$ python3 -q
>>> import numpy as np
>>> np.set_printoptions(suppress=True, linewidth=120)
>>> arr = np.load("case13.npy")
>>> arr
array([[ 0.5 ,  0.1 ,  0.2 ,  0.5 ,  0.2 , -0.8 ,  1.9 ,  1.6 , -1.5 ,  1.3 ,  1.  , -0.4 ],
       [-0.6 ,  0.3 ,  0.5 , -1.1 , -0.2 ,  0.2 , -1.6 ,  0.6 ,  0.9 ,  0.2 , -0.6 ,  1.4 ],
       [-1.1 ,  0.7 , -2.3 ,  1.6 , -0.9 ,  0.7 , -0.5 ,  0.4 ,  0.  ,  1.  ,  0.9 ,  0.7 ],
       [ 1.6 , -0.2 ,  1.5 ,  0.3 ,  1.1 ,  1.1 , -0.3 ,  0.7 , -0.6 ,  1.2 , -0.2 ,  0.1 ],
       [-0.6 ,  0.  ,  2.3 ,  0.7 , -0.6 , -0.9 ,  0.7 , -0.8 , -1.3 ,  1.5 ,  0.3 , -0.2 ],
       [-0.3 ,  1.1 , -1.6 , -0.8 , -0.2 , -1.1 , -0.3 ,  2.3 ,  3.4 ,  0.2 ,  0.3 , -0.2 ],
       [ 0.6 , -1.9 ,  0.4 , -1.6 , -0.6 ,  0.6 ,  1.4 ,  1.8 , -0.4 , -0.5 , -0.5 ,  1.4 ],
       [-0.29,  1.07, -1.43, -0.8 , -0.09, -0.92, -0.47,  2.31,  3.27,  0.28,  0.3 , -0.15],
       [-1.9 ,  0.6 ,  0.2 ,  0.  , -0.6 , -0.5 ,  1.6 ,  0.6 , -0.8 , -0.3 , -0.2 ,  0.2 ],
       [ 0.2 , -0.2 , -1.8 , -1.4 , -1.5 , -1.3 ,  2.5 ,  1.6 ,  0.1 ,  0.1 ,  0.7 , -1.  ]])
>>> def softmax(z):
...     e = np.exp(z - z.max(axis=-1, keepdims=True))
...     return e / e.sum(axis=-1, keepdims=True)
... 
>>> np.round(softmax(arr).sum(axis=1), 2)
array([1., 1., 1., 1., 1., 1., 1., 1., 1., 1.])
>>> np.round(softmax(10 * arr[9]), 2) + 0
array([0., 0., 0., 0., 0., 0., 1., 0., 0., 0., 0., 0.])
>>> scores = arr @ arr.T / np.sqrt(12)
>>> print(np.round(softmax(scores)[9] @ arr, 2))
[ 0.15 -0.12 -1.64 -1.26 -1.31 -1.2   2.21  1.63  0.26  0.14  0.64 -0.84]
>>> mat = np.loadtxt("sample8.csv", delimiter=",")
>>> mat
array([[ -0.1,   1. ,  -1.4, -18. ,  -0.2],
       [  0.8,   0. ,   1.6, -12. ,   0. ],
       [  0.6,  -3.2,   0.7, -34. ,  -2.3],
       [ -1. ,   1.5,   1.5, -10. ,  -1. ],
       [  0.8,  -2.3,   0.2,   4. ,  -0.8],
       [ -0.9,  -1.2,   0.3,   2. ,   0.9],
       [  0.7,   0. ,  -0.4,  16. ,  -1. ],
       [  0.9,  -1.5,  -1.1, -14. ,  -0.1]])
>>> round(np.log10(np.linalg.cond(mat)))
1
>>> np.linalg.matrix_rank(mat, rtol=0.1)
np.int64(1)
>>> u = np.array([3, 2])
>>> np.round(np.cross(mat[3, :3], mat[2, :3]), 2)
array([5.85, 1.6 , 2.3 ])
>>> np.convolve(mat[3], u)
array([ -3. ,   2.5,   7.5, -27. , -23. ,  -2. ])
>>> np.round(np.correlate(mat[3], mat[2], "full"), 2)
array([  2.3 ,  30.55, -55.15, -23.75, 337.95,  23.1 ,  32.2 ,  -2.8 ,  -0.6 ])
>>> hat = mat @ np.linalg.solve(mat.T @ mat, mat.T)
>>> print(np.allclose(hat @ hat, hat))
True
>>> np.round(np.diag(hat), 2)
array([0.61, 0.86, 0.85, 0.69, 0.37, 0.62, 0.59, 0.41])
